$ python3 -q
>>> import numpy as np
>>> np.set_printoptions(precision=2, suppress=True, linewidth=100, sign=" ")
>>> rd = lambda a: np.round(a, 2) + 0
>>> K = np.load("mat.npy")
>>> rd(K)
array([[ 0.23, -0.61, -0.36,  0.61,  0.28],
       [-0.61,  0.52, -0.29,  0.48,  0.22],
       [-0.36, -0.29,  0.83,  0.29,  0.13],
       [ 0.61,  0.48,  0.29,  0.52, -0.22],
       [ 0.28,  0.22,  0.13, -0.22,  0.9 ]])
>>> rng = np.random.default_rng(52604)
>>> B = K + rng.integers(-2, 3, (5, 2)) @ rng.integers(-2, 3, (2, 5))
>>> rd(B)
array([[-0.77, -1.61,  1.64,  2.61, -0.72],
       [-4.61, -1.48, -0.29,  8.48, -5.78],
       [-2.36, -1.29,  0.83,  4.29, -2.87],
       [ 0.61,  1.48, -3.71,  0.52, -1.22],
       [-1.72,  0.22, -3.87,  3.78, -3.1 ]])
>>> rd(B - K)
array([[-1., -1.,  2.,  2., -1.],
       [-4., -2.,  0.,  8., -6.],
       [-2., -1.,  0.,  4., -3.],
       [ 0.,  1., -4.,  0., -1.],
       [-2.,  0., -4.,  4., -4.]])
>>> np.abs(B - K).sum(axis=1)
array([  7.,  20.,  10.,   6.,  14.])
>>> evals, V = np.linalg.eigh(K)
>>> rd(np.linalg.eigvalsh(K + -1 * np.eye(5)))
array([-2.,  0.,  0.,  0.,  0.])
>>> np.unique(evals.round(6) + 0, return_counts=True)[1]
array([ 1,  4])
>>> rd(np.linalg.eigvalsh(K @ K))
array([ 1.,  1.,  1.,  1.,  1.])
>>> rd(np.linalg.svd(K, compute_uv=False))
array([ 1.,  1.,  1.,  1.,  1.])
>>> (evals > 1e-8).sum(), (evals < -1e-8).sum()
(np.int64(4), np.int64(1))
>>> rd(V.T @ V)
array([[ 1.,  0.,  0.,  0.,  0.],
       [ 0.,  1.,  0.,  0.,  0.],
       [ 0.,  0.,  1.,  0.,  0.],
       [ 0.,  0.,  0.,  1.,  0.],
       [ 0.,  0.,  0.,  0.,  1.]])
>>> evals, V = np.linalg.eig(K)
>>> rd(np.sort(np.linalg.eigvals(K @ K)))
array([ 1.,  1.,  1.,  1.,  1.])
>>> rd(evals)
array([ 1., -1.,  1.,  1.,  1.])
>>> rd(np.sort(np.linalg.eigvals(np.linalg.inv(K))))
array([-1.,  1.,  1.,  1.,  1.])
>>> rd(np.prod(evals))
np.float64(-1.0)
